$ python3 -q
>>> import numpy as np
>>> np.set_printoptions(precision=2, suppress=True, linewidth=120)
>>> A = np.load("mat.npy")
>>> print(A)
[[15 20 25]
 [ 8  7 12]
 [ 3  0  3]
 [ 0  0  0]
 [ 0  0  0]
 [ 0  0  0]
 [ 6  1  6]
 [ 0  0  0]
 [ 3  0  1]
 [ 7  4  9]
 [ 2  0  0]
 [ 0  0  0]
 [ 0  0  0]
 [ 0  1  6]
 [ 2  0  0]
 [ 0  0  0]
 [ 4  0  0]
 [ 0  0  0]
 [ 0  0  0]
 [ 9  8 13]
 [ 0  0  0]
 [ 2  0  0]
 [ 8  3  8]
 [14 27 32]
 [ 7 18 23]
 [ 0  0  0]
 [13 14 19]
 [10 21 26]
 [ 6  0  0]]
>>> # row 4 repeats row 3
>>> W2 = A[[6, 27]].astype(float)
>>> for _ in range(4):
...     idx = np.linalg.norm(A[:, None] - W2, axis=-1).argmin(axis=1)
...     W2 = np.array([A[idx == j].mean(axis=0) for j in range(2)])
... 
>>> print(idx)
[1 0 0 0 0 0 0 0 0 0 0 0 0 0 0 0 0 0 0 0 0 0 0 1 1 0 1 1 0]
>>> print(np.bincount(idx))
[24  5]
>>> print(W2)
[[ 2.5   1.    2.42]
 [11.8  20.   25.  ]]
>>> idx = A[:, 0] > np.median(A[:, 0])
>>> f = A[idx].mean(axis=0) - A[~idx].mean(axis=0)
>>> print(np.argsort(-np.abs(f).round(6), kind="stable"))
[2 1 0]
>>> print(idx.astype(int))
[1 1 1 0 0 0 1 0 1 1 0 0 0 0 0 0 1 0 0 1 0 0 1 1 1 0 1 1 1]
>>> print(f)
[ 7.67  8.72 12.24]
>>> other = np.c_[A[:, :1] @ np.array([[-1]]), np.array([-3, -1, 3, 1, -3, 0, -1, 0, -3, -3, 1, -2, -3, 2, -2, -1, -2, -2, 0, 0, -1, 1, -1, 0, -1, -1, 3, -1, 1])]
>>> print(other)
[[-15  -3]
 [ -8  -1]
 [ -3   3]
 [  0   1]
 [  0  -3]
 [  0   0]
 [ -6  -1]
 [  0   0]
 [ -3  -3]
 [ -7  -3]
 [ -2   1]
 [  0  -2]
 [  0  -3]
 [  0   2]
 [ -2  -2]
 [  0  -1]
 [ -4  -2]
 [  0  -2]
 [  0   0]
 [ -9   0]
 [  0  -1]
 [ -2   1]
 [ -8  -1]
 [-14   0]
 [ -7  -1]
 [  0  -1]
 [-13   3]
 [-10  -1]
 [ -6   1]]
>>> print(np.linalg.norm(np.linalg.qr(A)[0].T @ other, axis=0) ** 2 / ((other ** 2).sum(axis=0) + 1e-12))
[1.   0.05]
>>> gram = np.cov(A, rowvar=False)
>>> print(gram)
[[22.38 31.18 40.29]
 [31.18 60.71 73.84]
 [40.29 73.84 92.86]]
>>> print(np.linalg.eigvalsh(gram)[::-1])
[169.94   5.03   0.98]
>>> print(np.corrcoef(A.T))
[[1.   0.85 0.88]
 [0.85 1.   0.98]
 [0.88 0.98 1.  ]]
>>> print(np.median(A, axis=0))
[2. 0. 0.]
>>> J = np.load("out9.npy")
>>> print(J)
[[-16.44   0.01  -2.94]
 [-16.6    2.07  -4.33]
 [ -3.14  -5.28  -4.08]
 [ -4.8   -3.83  -5.61]
 [ -4.13  -4.68  -6.17]
 [-15.44   0.41  -2.24]
 [-17.24   1.93  -1.26]
 [ -5.75  -5.68  -4.95]
 [ -5.25  -5.84  -5.13]
 [ -4.2   -5.16  -4.18]
 [ -4.34  -4.88  -4.81]
 [-16.83  -1.82  -3.29]
 [-17.13  -0.27  -2.77]
 [-16.38   1.24  -2.97]
 [ -4.69  -3.32  -4.71]
 [-15.59   1.08  -3.9 ]
 [ -2.87  -2.61  -4.79]
 [-16.65   0.99  -3.45]
 [ -6.87  -5.1   -5.68]
 [-17.67   0.52  -1.93]
 [-15.17   1.23  -1.63]
 [ -4.23  -4.72  -5.01]
 [ -5.59  -4.54  -7.35]
 [-16.94   1.04  -4.32]
 [-16.69   1.29  -2.34]
 [-14.6   -0.91  -2.45]
 [ -6.61  -4.67  -4.19]
 [-19.22  -0.4   -2.43]
 [-17.12   0.95  -2.52]]
>>> # column 0 is much longer than the rest
>>> Xs = (J - J.mean(axis=0)) / J.std(axis=0)
>>> print(np.argwhere(np.abs(Xs) > 2))
[[22  2]]
>>> print(Xs.std(axis=0))
[1. 1. 1.]
>>> c = np.linalg.lstsq(np.delete(Xs, 0, axis=1), Xs[:, 0])[0]
>>> print(np.round(1 - np.var(Xs[:, 0] - np.delete(Xs, 0, axis=1) @ c), 2))
0.85
>>> print(np.abs(c).argmax())
0
>>> U, s, Vt = np.linalg.svd(J, full_matrices=False)
>>> print((s > 1e-8).sum())
3
>>> print(s / s[0])
[1.   0.32 0.07]
>>> print(np.round(Vt @ Vt.T, 2) + 0)
[[1. 0. 0.]
 [0. 1. 0.]
 [0. 0. 1.]]
>>> print(np.allclose(U * s @ Vt, J))
True
>>> print(s)
[70.77 22.67  5.04]
>>> print(np.round(U.T @ U, 2) + 0)
[[1. 0. 0.]
 [0. 1. 0.]
 [0. 0. 1.]]
